$ ipython --no-banner

In [1]: import numpy as np

In [2]: np.set_printoptions(precision=2, suppress=True, linewidth=140)

In [3]: rnd = lambda a: np.round(a, 2) + 0

In [4]: rng = np.random.default_rng(332)

In [5]: K = (rng.random((4, 4)) < 0.3) + np.eye(4)

In [6]: K /= K.sum(axis=1, keepdims=True)

In [7]: rnd(K)
Out[7]: 
array([[0.67, 0.  , 0.33, 0.  ],
       [0.33, 0.33, 0.  , 0.33],
       [0.  , 0.  , 0.5 , 0.5 ],
       [0.  , 0.  , 0.  , 1.  ]])

In [8]: # a transition matrix

In [9]: M2 = K + rng.integers(-2, 3, (4, 3)) @ rng.integers(-2, 3, (3, 4))

In [10]: rnd(M2)
Out[10]: 
array([[ 6.67,  0.  , -4.67, -1.  ],
       [ 0.33, -5.67, -1.  , -1.67],
       [ 4.  ,  6.  , -0.5 ,  0.5 ],
       [ 0.  , -2.  ,  3.  , -3.  ]])

In [11]: M2 - K
Out[11]: 
array([[ 6.,  0., -5., -1.],
       [ 0., -6., -1., -2.],
       [ 4.,  6., -1.,  0.],
       [ 0., -2.,  3., -4.]])

In [12]: rnd(np.linalg.svd(M2 - K, compute_uv=False))
Out[12]: array([10.12,  7.8 ,  4.66,  0.  ])

In [13]: rnd((K - K.T) / 2)
Out[13]: 
array([[ 0.  , -0.17,  0.17,  0.  ],
       [ 0.17,  0.  ,  0.  ,  0.17],
       [-0.17,  0.  ,  0.  ,  0.25],
       [ 0.  , -0.17, -0.25,  0.  ]])

In [14]: np.trace(K)
Out[14]: np.float64(2.5)

In [15]: rnd(np.abs(np.linalg.eigvals(K)).max())
Out[15]: np.float64(1.0)

In [16]: M2 = K / np.sqrt((K ** 2).mean(axis=1, keepdims=True))

In [17]: np.linalg.matrix_rank(M2) == np.linalg.matrix_rank(K)
Out[17]: np.True_

In [18]: M2 = K / np.linalg.norm(K, axis=1, keepdims=True)

In [19]: gram = M2 @ M2.T

In [20]: rnd(np.linalg.norm(M2, axis=1))
Out[20]: array([1., 1., 1., 1.])

In [21]: rnd(gram[2])
Out[21]: array([0.32, 0.41, 1.  , 0.71])

In [22]: rnd(gram)
Out[22]: 
array([[1.  , 0.52, 0.32, 0.  ],
       [0.52, 1.  , 0.41, 0.58],
       [0.32, 0.41, 1.  , 0.71],
       [0.  , 0.58, 0.71, 1.  ]])

In [23]: (np.abs(gram) > 0.9).astype(int)
Out[23]: 
array([[1, 0, 0, 0],
       [0, 1, 0, 0],
       [0, 0, 1, 0],
       [0, 0, 0, 1]])

In [24]: E = np.load("w.npy")

In [25]: E
Out[25]: 
array([[-1.,  0.,  0.,  0.],
       [ 0., -3.,  1.,  3.],
       [ 0.,  0., -2., -3.],
       [ 0.,  1., -2., -1.]])

In [26]: # 2 blocks once reordered

In [27]: labels = rng.permutation(4)

In [28]: labels
Out[28]: array([0, 2, 1, 3])

In [29]: M2 = K[labels][:, labels]

In [30]: np.allclose(M2, K)
Out[30]: False

In [31]: rnd(np.linalg.det(M2)), rnd(np.linalg.det(K[labels]))
Out[31]: (np.float64(0.11), np.float64(-0.11))

In [32]: rnd(M2)
Out[32]: 
array([[0.67, 0.33, 0.  , 0.  ],
       [0.  , 0.5 , 0.  , 0.5 ],
       [0.33, 0.  , 0.33, 0.33],
       [0.  , 0.  , 0.  , 1.  ]])

In [33]: np.trace(M2)
Out[33]: np.float64(2.5)

In [34]: rnd(np.linalg.norm(E) ** 2 / np.linalg.norm(E, 2) ** 2)
Out[34]: np.float64(1.23)

In [35]: np.linalg.norm(E, axis=1).argmax()
Out[35]: np.int64(1)

In [36]: rnd(np.linalg.norm(E, 2))
Out[36]: np.float64(5.64)

In [37]: rnd(np.linalg.norm(E, axis=1))
Out[37]: array([1.  , 4.36, 3.61, 2.45])

In [38]: rnd(np.linalg.norm(E, axis=0))
Out[38]: array([1.  , 3.16, 3.  , 4.36])

In [39]: E[3] @ E[1]
Out[39]: np.float64(-8.0)

In [40]: mat = np.loadtxt("arr.csv", delimiter=",")

In [41]: mat
Out[41]: 
array([[ 0.,  7., -7.],
       [ 7.,  0.,  0.],
       [-7.,  0.,  0.]])

In [42]: # null space of dimension 1

In [43]: left, sig, Vt = np.linalg.svd(mat)

In [44]: evecs = Vt[:(sig > 1e-8).sum()]

In [45]: x0 = mat[0] + 2 * mat[1] + rng.integers(2) * np.eye(3)[1]

In [46]: x0
Out[46]: array([14.,  8., -7.])

In [47]: rnd(evecs.T @ evecs)
Out[47]: 
array([[ 1. ,  0. ,  0. ],
       [ 0. ,  0.5, -0.5],
       [ 0. , -0.5,  0.5]])

In [48]: np.allclose(evecs.T @ evecs @ x0, x0)
Out[48]: False

In [49]: np.linalg.matrix_rank(np.vstack([mat, x0]))
Out[49]: np.int64(3)

In [50]: F = np.loadtxt("case2.csv", delimiter=",")

In [51]: F
Out[51]: 
array([[1., 0., 0., 0.],
       [0., 0., 0., 0.],
       [0., 0., 3., 0.],
       [0., 0., 0., 2.]])

In [52]: evals, evecs = np.linalg.eigh(F)

In [53]: np.abs(evecs[:, -1])
Out[53]: array([0., 0., 1., 0.])

In [54]: np.unique(evals.round(6) + 0, return_counts=True)[1]
Out[54]: array([1, 1, 1, 1])

In [55]: rnd(np.linalg.det(F))
Out[55]: np.float64(0.0)

In [56]: (F != 0).astype(int)
Out[56]: 
array([[1, 0, 0, 0],
       [0, 0, 0, 0],
       [0, 0, 1, 0],
       [0, 0, 0, 1]])

In [57]: ang = np.radians(120)

In [58]: Rm = np.eye(4)

In [59]: Rm[1, 1] = Rm[0, 0] = np.cos(ang)

In [60]: Rm[1, 0], Rm[0, 1] = -np.sin(ang), np.sin(ang)

In [61]: rnd(Rm)
Out[61]: 
array([[-0.5 ,  0.87,  0.  ,  0.  ],
       [-0.87, -0.5 ,  0.  ,  0.  ],
       [ 0.  ,  0.  ,  1.  ,  0.  ],
       [ 0.  ,  0.  ,  0.  ,  1.  ]])

In [62]: M2 = F @ Rm.T

In [63]: rnd(np.linalg.svd(F, compute_uv=False)), rnd(np.linalg.svd(M2, compute_uv=False))
Out[63]: (array([3., 2., 1., 0.]), array([3., 2., 1., 0.]))

In [64]: rnd(np.linalg.det(Rm)), rnd(np.trace(Rm))
Out[64]: (np.float64(1.0), np.float64(1.0))

In [65]: rnd(M2)
Out[65]: 
array([[-0.5 , -0.87,  0.  ,  0.  ],
       [ 0.  ,  0.  ,  0.  ,  0.  ],
       [ 0.  ,  0.  ,  3.  ,  0.  ],
       [ 0.  ,  0.  ,  0.  ,  2.  ]])

In [66]: np.allclose(np.linalg.norm(F, axis=1), np.linalg.norm(M2, axis=1))
Out[66]: True
